% ipython --no-banner

In [1]: import numpy as np

In [2]: import numpy.linalg as la

In [3]: np.set_printoptions(suppress=True, linewidth=200)

In [4]: data = np.load("test0.npy")

In [5]: print(data.round(1) + 0)
[[-1.2 -2.4 -1.1 -0.7]
 [-1.7 -2.3  0.6 -0.7]
 [ 1.6  1.1 -2.3  0.3]
 [-1.7 -2.4  0.2 -0.7]
 [ 1.  -0.1 -2.8  0. ]
 [-0.6  0.7  2.9  0.2]
 [ 1.8  2.1 -1.   0.6]
 [-1.8 -1.8  1.5 -0.5]
 [ 1.7  1.5 -1.9  0.4]
 [ 1.6  1.2 -2.2  0.4]
 [ 1.   0.  -2.8  0. ]
 [-1.8 -1.8  1.5 -0.5]
 [-1.8 -1.7  1.7 -0.5]
 [ 0.  -1.4 -2.6 -0.4]
 [-0.5 -2.  -2.1 -0.6]
 [-1.8 -1.9  1.3 -0.5]
 [ 0.9  2.2  1.7  0.6]
 [-1.1 -2.4 -1.4 -0.7]]

In [6]: print(round(float(data[17] @ data[14]), 1))
8.5

In [7]: print(np.round(la.norm(data, axis=1), 1))
[3. 3. 3. 3. 3. 3. 3. 3. 3. 3. 3. 3. 3. 3. 3. 3. 3. 3.]

In [8]: print(np.round(la.norm(data, axis=0), 1))
[6.  7.5 8.1 2.1]

In [9]: print(np.round(la.norm(data[17] - data[14]), 1))
1.0

In [10]: print(round(la.norm(data) ** 2 / la.norm(data, 2) ** 2, 1))
1.6

In [11]: Y = data / la.norm(data, axis=1)
ValueError: operands could not be broadcast together with shapes (18,4) (18,) 


In [12]: Y = data / la.norm(data, axis=1, keepdims=True)

In [13]: C2 = Y @ Y.T

In [14]: print(round(np.degrees(np.arccos(np.clip(C2[2, 6], -1, 1))), 1))
31.2

In [15]: print(C2[2].round(1) + 0)
[-0.3 -0.8  1.  -0.7  0.9 -0.7  0.9 -0.9  1.   1.   0.9 -0.9 -1.   0.5  0.2 -0.9  0.  -0.2]

In [16]: W = np.array([[2, -1, -1, -2], [2, 2, 2, 0], [-1, 0, 0, -2], [0, 1, -2, 1]])

In [17]: coef = np.array([-1, 3, 3, 3])

In [18]: hid = np.maximum(data @ W + coef, 0)

In [19]: print((hid > 0).astype(int))
[[0 0 1 1]
 [0 0 1 1]
 [1 1 1 1]
 [0 0 1 1]
 [1 1 1 1]
 [0 1 1 0]
 [1 1 1 1]
 [0 1 1 1]
 [1 1 1 1]
 [1 1 1 1]
 [1 1 1 1]
 [0 1 1 1]
 [0 1 1 1]
 [0 0 1 1]
 [0 0 1 1]
 [0 1 1 1]
 [1 1 1 0]
 [0 0 1 1]]

In [20]: print(la.matrix_rank(hid))
4

In [21]: print(np.round((hid > 0).mean(axis=0), 1))
[0.4 0.7 1.  0.9]

In [22]: C = np.array([[5, 2], [3, 3], [0, 2], [2, 0]])

In [23]: print(W @ C)
[[ 3 -1]
 [16 14]
 [-9 -2]
 [ 5 -1]]

In [24]: cen = data - data.mean(axis=0)

In [25]: U, sigma, vt = la.svd(cen, full_matrices=False)

In [26]: print((np.sign(U[:, 0]) == np.sign(U[0, 0])).astype(int))
[1 1 0 1 0 1 0 1 0 0 0 1 1 0 1 1 0 1]

In [27]: print(np.round(sigma ** 2 / (sigma ** 2).sum(), 1) + 0)
[0.7 0.3 0.  0. ]

In [28]: print(np.searchsorted(np.cumsum(sigma ** 2) / (sigma ** 2).sum(), 0.9) + 1)
2

In [29]: print(np.round(vt[0] * np.sign(vt[0, np.abs(vt[0]).argmax()]), 1))
[ 0.6  0.6 -0.6  0.2]

In [30]: print(np.abs(vt[0]).argmax())
0

In [31]: C = np.array([[2, 3, 2, 6], [5, 7, 8, 5], [1, 7, 5, 6], [4, 2, 3, 4]])

In [32]: rng = np.random.default_rng(47019)

In [33]: W0 = (rng.random((13, 4)) < 0.25) @ C

In [34]: print(W0)
[[ 1  7  5  6]
 [ 7 12 10 16]
 [ 0  0  0  0]
 [ 2  3  2  6]
 [ 4  2  3  4]
 [ 4  2  3  4]
 [ 0  0  0  0]
 [ 0  0  0  0]
 [ 6  5  5 10]
 [ 0  0  0  0]
 [ 4  2  3  4]
 [ 5  7  8  5]
 [ 8 17 15 17]]

In [35]: # rows 4 and 5 are equal

In [36]: U, sigma, vt = la.svd(W0)

In [37]: print(np.argmax(sigma[:-1] / (sigma[1:] + 1e-6)) + 1)
3

In [38]: Y = U[:, :3] @ np.diag(sigma[:3]) @ vt[:3]

In [39]: print(round(la.norm(W0 - Y) / la.norm(W0), 1))
0.0

In [40]: print(np.round(la.norm(W0 - Y, 2), 1), np.round(sigma[3], 1))
0.1 0.1

In [41]: print(la.matrix_rank(W0, rtol=0.05))
3

In [42]: print(round(float(np.abs(W0 - Y).max()), 1))
0.0

In [43]: print(la.matrix_rank(Y))
3

In [44]: def softmax(z):
    ...:     e = np.exp(z - z.max(axis=-1, keepdims=True))
    ...:     return e / e.sum(axis=-1, keepdims=True)
    ...: 

In [45]: print(np.round(softmax(W0[8] + 5), 1) + 0)
[0. 0. 0. 1.]

In [46]: print(np.round(softmax(10 * W0[8]), 1) + 0)
[0. 0. 0. 1.]

In [47]: print(np.round(softmax(W0).sum(axis=1), 1))
[1. 1. 1. 1. 1. 1. 1. 1. 1. 1. 1. 1. 1.]

In [48]: att = W0 @ W0.T / np.sqrt(4)

In [49]: print(softmax(att).round(6).argmax(axis=1))
[12 12  0 12 12 12  0  0 12  0 12 12 12]

In [50]: print(np.round(softmax(att)[8] @ W0, 1))
[ 8. 17. 15. 17.]

In [51]: cen = W0 - W0.mean(axis=0)

In [52]: V = la.svd(cen)[2][:3]

In [53]: Y = cen - cen @ V.T @ V

In [54]: print(round(la.norm(Y) / la.norm(cen), 1))
0.0

In [55]: print(np.round(np.cov(cen @ V.T, rowvar=False), 1) + 0)
[[83.5  0.   0. ]
 [ 0.   3.1  0. ]
 [ 0.   0.   1.9]]

In [56]: print(np.round(Y.std(axis=0), 1) + 0)
[0. 0. 0. 0.]

In [57]: print(la.norm(Y, axis=1).round(6).argmax())
3

In [58]: E = rng.normal(size=(28, 5)) + 10 * np.array([2, 2, 1, 0, 2])

In [59]: print(E.round(1) + 0)
[[20.3 20.2  9.2  0.3 20.9]
 [20.  19.8  9.7  0.2 19.1]
 [19.8 19.4  8.1 -0.1 20.6]
 [19.6 18.   8.5  0.  20.1]
 [21.3 19.8 10.9  0.4 19.4]
 [21.2 20.7  8.2  0.2 18. ]
 [20.7 19.2  9.3 -1.5 19.2]
 [20.2 20.6 11.4  0.5 19.5]
 [20.6 18.9 11.8  0.  19.9]
 [19.4 19.7 10.5  1.5 18.2]
 [19.  20.   9.8  0.8 19. ]
 [20.6 20.  10.9  0.5 20.8]
 [20.  20.3  9.2 -0.9 20.6]
 [19.3 18.5  9.6  0.9 19.1]
 [18.5 20.5  7.7 -1.  19.5]
 [18.7 20.6 10.2  0.5 20.2]
 [20.2 19.6 10.   0.9 21. ]
 [20.5 19.7 10.3  0.8 20. ]
 [19.1 20.2 12.  -0.7 19.9]
 [21.1 19.2 10.3  0.6 20.5]
 [19.7 19.   9.6  0.8 19. ]
 [18.9 21.3 10.   0.8 16.6]
 [20.2 19.9 10.4 -1.1 20.3]
 [19.5 20.   7.5  0.  21. ]
 [19.1 20.7  9.5  0.5 19.8]
 [18.8 19.5 10.9 -0.5 18.1]
 [20.5 20.5  9.5  0.4 19.5]
 [20.4 21.5 10.2 -0.3 20.7]]

In [60]: print(round(np.log10(la.cond(E))))
2

In [61]: print(np.round(np.abs(la.svd(E)[2][-1]), 1))
[0.4 0.1 0.1 0.9 0.3]

In [62]: print(np.argsort(-la.norm(E, axis=0).round(6), kind="stable")[:3])
[1 0 4]

In [63]: print(la.matrix_rank(E, rtol=0.1))
1

In [64]: cen = E - E.mean(axis=0)

In [65]: V = la.svd(cen)[2][:1]

In [66]: Y = cen - cen @ V.T @ V

In [67]: print(np.round(np.cov(cen @ V.T, rowvar=False), 1))
1.4

In [68]: print(np.round(Y.std(axis=0), 1))
[0.8 0.8 0.4 0.7 0.9]

In [69]: print(np.round(np.diag(V.T @ V), 1) + 0)
[0.  0.  0.8 0.  0.2]

In [70]: P = E @ la.solve(E.T @ E, E.T)

In [71]: print(np.round(la.eigvalsh(P), 1) + 0)
[0. 0. 0. 0. 0. 0. 0. 0. 0. 0. 0. 0. 0. 0. 0. 0. 0. 0. 0. 0. 0. 0. 0. 1. 1. 1. 1. 1.]

In [72]: print(np.round(np.trace(P), 1))
5.0

In [73]: print(np.round(P @ E[:, 1], 1))
[20.2 19.8 19.4 18.  19.8 20.7 19.2 20.6 18.9 19.7 20.  20.  20.3 18.5 20.5 20.6 19.6 19.7 20.2 19.2 19.  21.3 19.9 20.  20.7 19.5 20.5 21.5]

In [74]: cen = (E - E.mean(axis=0)) / E.std(axis=0)

In [75]: print(np.round(cen.std(axis=0), 1))
[1. 1. 1. 1. 1.]

In [76]: print(np.argwhere(np.abs(cen) > 2))
[[ 3  1]
 [ 6  3]
 [21  4]
 [23  2]
 [27  1]]

In [77]: coef = la.lstsq(np.delete(cen, 3, axis=1), cen[:, 3])[0]

In [78]: print(coef.round(1) + 0)
[ 0.  -0.1  0.1 -0.2]

In [79]: print(np.round(1 - np.var(cen[:, 3] - np.delete(cen, 3, axis=1) @ coef), 1))
0.1

In [80]: M = np.array([[-1.5, -4.6, 3.7],
    ...:     [0.0, -0.3, -0.3],
    ...:     [-5.4, -14.5, 11.8],
    ...:     [-1.3, -4.1, 2.4],
    ...:     [-2.1, -6.3, 4.4],
    ...:     [-4.0, -9.6, 7.6],
    ...:     [-4.3, -12.8, 10.7],
    ...:     [-0.7, -1.9, 1.5],
    ...:     [-0.2, -0.3, -0.2],
    ...:     [-4.9, -13.7, 10.3]])

In [81]: Y = np.c_[M[:, :1] @ np.array([[0]]), np.array([1, -1, -2, 2, -1, -2, 1, 2, 0, 0])]

In [82]: print(Y)
[[ 0.  1.]
 [ 0. -1.]
 [ 0. -2.]
 [ 0.  2.]
 [ 0. -1.]
 [ 0. -2.]
 [ 0.  1.]
 [ 0.  2.]
 [ 0.  0.]
 [ 0.  0.]]

In [83]: print(np.round(la.lstsq(M, Y[:, 0])[0], 1))
[0. 0. 0.]

In [84]: print(np.round(la.norm(Y - M @ la.lstsq(M, Y)[0], axis=0), 1))
[0.  3.5]

In [85]: print(la.matrix_rank(Y))
1

In [86]: print(np.abs(np.diag(la.qr(Y)[1])) > 1e-9)
[False  True]

In [87]: print(np.unique(Y.round(6), axis=0).shape)
(5, 2)

In [88]: print(la.lstsq(Y[:-1].T, Y[-1])[2])
1

In [89]: print(np.round(Y @ la.pinv(Y) @ Y, 1))
[[ 0.  1.]
 [ 0. -1.]
 [ 0. -2.]
 [ 0.  2.]
 [ 0. -1.]
 [ 0. -2.]
 [ 0.  1.]
 [ 0.  2.]
 [ 0.  0.]
 [ 0.  0.]]

In [90]: C2 = np.cov(M, rowvar=False)

In [91]: print(np.round(la.eigvalsh(C2)[::-1], 1) + 0)
[55.2  0.1  0. ]

In [92]: print(np.round(np.median(M, axis=0), 1))
[-1.8 -5.4  4.1]

In [93]: lab = rng.permutation(3)

In [94]: Y = M[:, lab] * rng.choice([-1, 1], 3)

In [95]: print(Y)
[[  4.6   1.5  -3.7]
 [  0.3  -0.    0.3]
 [ 14.5   5.4 -11.8]
 [  4.1   1.3  -2.4]
 [  6.3   2.1  -4.4]
 [  9.6   4.   -7.6]
 [ 12.8   4.3 -10.7]
 [  1.9   0.7  -1.5]
 [  0.3   0.2   0.2]
 [ 13.7   4.9 -10.3]]

In [96]: U, _, vt = la.svd(M.T @ Y)

In [97]: print(np.round(U @ vt, 1) + 0)
[[ 0. -1.  0.]
 [-1.  0.  0.]
 [ 0.  0. -1.]]

In [98]: cen = M - M.mean(axis=0)

In [99]: V = la.svd(cen)[2][:1]

In [100]: Y = cen - cen @ V.T @ V

In [101]: print(np.round(np.cov(cen @ V.T, rowvar=False), 1))
55.2

In [102]: print(np.round(Y.std(axis=0), 1))
[0.2 0.2 0.2]

In [103]: print(np.round((cen @ V.T).std(axis=0), 1))
[7.]

In [104]: print(np.round(np.diag(V.T @ V), 1))
[0.1 0.5 0.4]

In [105]: K = np.load("out17.npy")

In [106]: print(K)
[[2. 0.]
 [0. 5.]]

In [107]: print(np.round(softmax(K).sum(axis=1), 1))
[1. 1.]

In [108]: print(np.round(softmax(K[0] + 4), 1))
[0.9 0.1]

In [109]: print(np.round(softmax(K[0]), 1))
[0.9 0.1]

In [110]: print(np.round(softmax(10 * K[0]), 1) + 0)
[1. 0.]

In [111]: att = K @ K.T / np.sqrt(2)

In [112]: print(np.round(softmax(att)[0] @ K, 1))
[1.9 0.3]

In [113]: print(softmax(att).round(6).argmax(axis=1))
[0 1]
